% ipython --no-banner

In [1]: import numpy as np

In [2]: np.set_printoptions(precision=2, suppress=True, linewidth=120)

In [3]: J = np.loadtxt("case12.csv", delimiter=",")

In [4]: J.round(2) + 0
Out[4]: 
array([[0.18, 0.11, 0.08, 0.08, 0.08, 0.15, 0.15, 0.05, 0.02, 0.05, 0.15, 0.11, 0.08, 0.11, 0.11],
       [0.11, 0.07, 0.05, 0.05, 0.05, 0.09, 0.09, 0.03, 0.01, 0.03, 0.09, 0.07, 0.05, 0.07, 0.07],
       [0.08, 0.05, 0.04, 0.04, 0.04, 0.07, 0.07, 0.02, 0.01, 0.02, 0.07, 0.05, 0.04, 0.05, 0.05],
       [0.08, 0.05, 0.04, 0.04, 0.04, 0.07, 0.07, 0.02, 0.01, 0.02, 0.07, 0.05, 0.04, 0.05, 0.05],
       [0.08, 0.05, 0.04, 0.04, 0.04, 0.07, 0.07, 0.02, 0.01, 0.02, 0.07, 0.05, 0.04, 0.05, 0.05],
       [0.15, 0.09, 0.07, 0.07, 0.07, 0.12, 0.12, 0.04, 0.01, 0.04, 0.12, 0.09, 0.07, 0.09, 0.09],
       [0.15, 0.09, 0.07, 0.07, 0.07, 0.12, 0.12, 0.04, 0.01, 0.04, 0.12, 0.09, 0.07, 0.09, 0.09],
       [0.05, 0.03, 0.02, 0.02, 0.02, 0.04, 0.04, 0.01, 0.  , 0.01, 0.04, 0.03, 0.02, 0.03, 0.03],
       [0.02, 0.01, 0.01, 0.01, 0.01, 0.01, 0.01, 0.  , 0.  , 0.  , 0.01, 0.01, 0.01, 0.01, 0.01],
       [0.05, 0.03, 0.02, 0.02, 0.02, 0.04, 0.04, 0.01, 0.  , 0.01, 0.04, 0.03, 0.02, 0.03, 0.03],
       [0.15, 0.09, 0.07, 0.07, 0.07, 0.12, 0.12, 0.04, 0.01, 0.04, 0.12, 0.09, 0.07, 0.09, 0.09],
       [0.11, 0.07, 0.05, 0.05, 0.05, 0.09, 0.09, 0.03, 0.01, 0.03, 0.09, 0.07, 0.05, 0.07, 0.07],
       [0.08, 0.05, 0.04, 0.04, 0.04, 0.07, 0.07, 0.02, 0.01, 0.02, 0.07, 0.05, 0.04, 0.05, 0.05],
       [0.11, 0.07, 0.05, 0.05, 0.05, 0.09, 0.09, 0.03, 0.01, 0.03, 0.09, 0.07, 0.05, 0.07, 0.07],
       [0.11, 0.07, 0.05, 0.05, 0.05, 0.09, 0.09, 0.03, 0.01, 0.03, 0.09, 0.07, 0.05, 0.07, 0.07]])

In [5]: rng = np.random.default_rng(48)

In [6]: z = rng.permutation(15)

In [7]: z
Out[7]: array([11,  3,  6,  5,  1,  2,  4, 12, 10,  8, 14,  7, 13,  0,  9])

In [8]: B = J[z][:, z]

In [9]: np.round(np.linalg.det(B), 2), np.round(np.linalg.det(J[z]), 2)
Out[9]: (np.float64(0.0), np.float64(-0.0))

In [10]: np.round(np.sort(np.abs(np.linalg.eigvals(B))), 2) + 0
Out[10]: array([0., 0., 0., 0., 0., 0., 0., 0., 0., 0., 0., 0., 0., 0., 1.])

In [11]: round(float(np.trace(B)), 2)
Out[11]: 1.0

In [12]: np.round(np.diag(B), 2) + 0
Out[12]: array([0.07, 0.04, 0.12, 0.12, 0.07, 0.04, 0.04, 0.04, 0.12, 0.  , 0.07, 0.01, 0.07, 0.18, 0.01])

In [13]: r = np.linalg.matrix_rank(J)

In [14]: r
Out[14]: np.int64(1)

In [15]: ns = np.linalg.svd(J)[2][r:].T

In [16]: [int(np.linalg.matrix_rank(np.delete(J, i, axis=0))) for i in range(15)]
Out[16]: [1, 1, 1, 1, 1, 1, 1, 1, 1, 1, 1, 1, 1, 1, 1]

In [17]: ns.shape
Out[17]: (15, 14)

In [18]: [int(np.linalg.matrix_rank(J[:i])) for i in range(1, len(J) + 1)]
Out[18]: [1, 1, 1, 1, 1, 1, 1, 1, 1, 1, 1, 1, 1, 1, 1]

In [19]: np.allclose(J @ ns, 0)
Out[19]: True

In [20]: vec = np.array([1, -1, 1, 2, -1, -3, 3, -3, 0, -3, -2, -3, 2, 2, 2])

In [21]: np.sign((J @ vec).round(6))
Out[21]: array([-1., -1., -1., -1., -1., -1., -1., -1., -1., -1., -1., -1., -1., -1., -1.])

In [22]: J @ (2 * vec)
Out[22]: array([-0.16, -0.1 , -0.07, -0.07, -0.07, -0.13, -0.13, -0.04, -0.01, -0.04, -0.13, -0.1 , -0.07, -0.1 , -0.1 ])

In [23]: np.linalg.norm(J @ vec) <= np.linalg.norm(J, 2) * np.linalg.norm(vec) + 1e-9
Out[23]: np.True_

In [24]: (J @ vec).argmax()
Out[24]: np.int64(8)

In [25]: (J * vec).sum(axis=1)
Out[25]: array([-0.08, -0.05, -0.04, -0.04, -0.04, -0.07, -0.07, -0.02, -0.01, -0.02, -0.07, -0.05, -0.04, -0.05, -0.05])
